$ python -q
>>> import numpy as np
>>> import numpy.linalg as la
>>> np.set_printoptions(suppress=True, linewidth=200)
>>> tidy = lambda a: np.round(a, 2) + 0
>>> m1 = np.load("block9.npy")
>>> tidy(m1)
array([[-0.87,  0.45, -0.02],
       [-0.4 , -0.66, -0.56],
       [ 0.17,  0.6 , -0.54],
       [-0.23, -0.06,  0.63]])
>>> Y = np.c_[m1[:, :2] @ np.array([[-4, 1], [0, -4]]), np.array([3, 2, 1, -1])]
>>> tidy(Y)
array([[ 3.47, -2.65,  3.  ],
       [ 1.62,  2.25,  2.  ],
       [-0.69, -2.22,  1.  ],
       [ 0.93,  0.03, -1.  ]])
>>> tidy(la.norm(la.qr(m1)[0].T @ Y, axis=0) ** 2 / ((Y ** 2).sum(axis=0) + 1e-12))
array([1., 1., 1.])
>>> tidy(la.norm(Y - m1 @ la.lstsq(m1, Y)[0], axis=0))
array([0.  , 0.  , 0.25])
>>> tidy(la.lstsq(m1, Y[:, 0])[0])
array([-4.,  0.,  0.])
>>> def softmax(z):
...     e = np.exp(z - z.max(axis=-1, keepdims=True))
...     return e / e.sum(axis=-1, keepdims=True)
... 
>>> tidy(softmax(10 * m1[2]))
array([0.01, 0.99, 0.  ])
>>> scores = m1 @ m1.T / np.sqrt(3)
>>> tidy(softmax(scores))
array([[0.35, 0.21, 0.22, 0.22],
       [0.23, 0.37, 0.2 , 0.2 ],
       [0.25, 0.21, 0.35, 0.18],
       [0.27, 0.22, 0.19, 0.32]])
>>> tidy(softmax(scores)[2] @ m1)
array([-0.29,  0.17, -0.2 ])
>>> tidy(softmax(scores + np.triu(np.full(scores.shape, -np.inf), 1)))
array([[1.  , 0.  , 0.  , 0.  ],
       [0.38, 0.62, 0.  , 0.  ],
       [0.31, 0.26, 0.43, 0.  ],
       [0.27, 0.22, 0.19, 0.32]])
>>> print(softmax(scores).round(6).argmax(axis=1))
[0 1 2 3]
>>> hat = m1 @ la.solve(m1.T @ m1, m1.T)
>>> np.allclose(hat @ hat, hat)
True
>>> tidy(hat @ m1[:, 1])
array([ 0.45, -0.66,  0.6 , -0.06])
>>> tidy((np.eye(4) - hat) @ m1)
array([[0., 0., 0.],
       [0., 0., 0.],
       [0., 0., 0.],
       [0., 0., 0.]])
>>> np.trace(hat)
np.float64(3.0)
>>> tidy(la.eigvalsh(hat))
array([0., 1., 1., 1.])
>>> data = np.loadtxt("dump.csv", delimiter=",")
>>> data
array([[0.5, 0.5, 0. , 0. ],
       [0. , 1. , 0. , 0. ],
       [0. , 0. , 0.5, 0.5],
       [0. , 0. , 0. , 1. ]])
>>> np.prod(np.diag(data)), tidy(la.det(data))
(np.float64(0.25), np.float64(0.25))
>>> data @ data
array([[0.25, 0.75, 0.  , 0.  ],
       [0.  , 1.  , 0.  , 0.  ],
       [0.  , 0.  , 0.25, 0.75],
       [0.  , 0.  , 0.  , 1.  ]])
>>> tidy(np.sort(la.eigvals(data)))
array([0.5, 0.5, 1. , 1. ])
>>> O, R = la.qr(data)
>>> np.abs(np.diag(R))
array([0.5, 1. , 0.5, 1. ])
>>> O.shape, R.shape
((4, 4), (4, 4))
>>> R
array([[0.5, 0.5, 0. , 0. ],
       [0. , 1. , 0. , 0. ],
       [0. , 0. , 0.5, 0.5],
       [0. , 0. , 0. , 1. ]])
>>> r0 = np.array([0, 1, 2])
>>> np.convolve(R[3], r0)
array([0., 0., 0., 0., 1., 2.])
>>> O = data.astype(float).copy()
>>> for j in range(4):
...     O[:, j] -= O[:, :j] @ (O[:, :j].T @ O[:, j])
...     O[:, j] /= la.norm(O[:, j])
... 
>>> O
array([[1., 0., 0., 0.],
       [0., 1., 0., 0.],
       [0., 0., 1., 0.],
       [0., 0., 0., 1.]])
>>> np.flatnonzero(la.matrix_power((data != 0) + (data.T != 0) + np.eye(4), 4)[3])
array([2, 3])
>>> data @ data
array([[0.25, 0.75, 0.  , 0.  ],
       [0.  , 1.  , 0.  , 0.  ],
       [0.  , 0.  , 0.25, 0.75],
       [0.  , 0.  , 0.  , 1.  ]])
>>> print((la.matrix_power((data != 0) + (data.T != 0) + np.eye(4), 4) > 0).astype(int))
[[1 1 0 0]
 [1 1 0 0]
 [0 0 1 1]
 [0 0 1 1]]
>>> (data != 0).astype(int)
array([[1, 1, 0, 0],
       [0, 1, 0, 0],
       [0, 0, 1, 1],
       [0, 0, 0, 1]])
>>> tidy(la.det(data))
np.float64(0.25)
>>> arr = np.load("test3.npy")
>>> arr
array([[ 7.77,  3.85,  0.46],
       [ 7.41,  3.66,  0.16],
       [ 8.44,  4.19, -0.38],
       [ 7.51,  3.97,  0.41],
       [ 8.17,  4.63,  0.42],
       [ 7.87,  3.85,  0.05],
       [ 8.09,  4.62,  0.11],
       [ 7.78,  4.11, -0.15],
       [ 7.9 ,  3.95, -0.42],
       [ 7.  ,  3.15,  2.53],
       [ 6.89,  2.56,  1.88],
       [ 6.86,  3.28,  1.79],
       [ 7.14,  2.91,  1.56],
       [ 7.1 ,  2.52,  2.32],
       [ 7.09,  3.01,  1.87],
       [ 6.7 ,  3.17,  2.26],
       [ 7.14,  2.88,  1.79],
       [ 6.31,  3.31,  2.39]])
>>> O = m1.astype(float).copy()
>>> for j in range(3):
...     O[:, j] -= O[:, :j] @ (O[:, :j].T @ O[:, j])
...     O[:, j] /= la.norm(O[:, j])
... 
>>> tidy(O.T @ m1)
array([[1., 0., 0.],
       [0., 1., 0.],
       [0., 0., 1.]])
>>> tidy(O.T @ O)
array([[1., 0., 0.],
       [0., 1., 0.],
       [0., 0., 1.]])
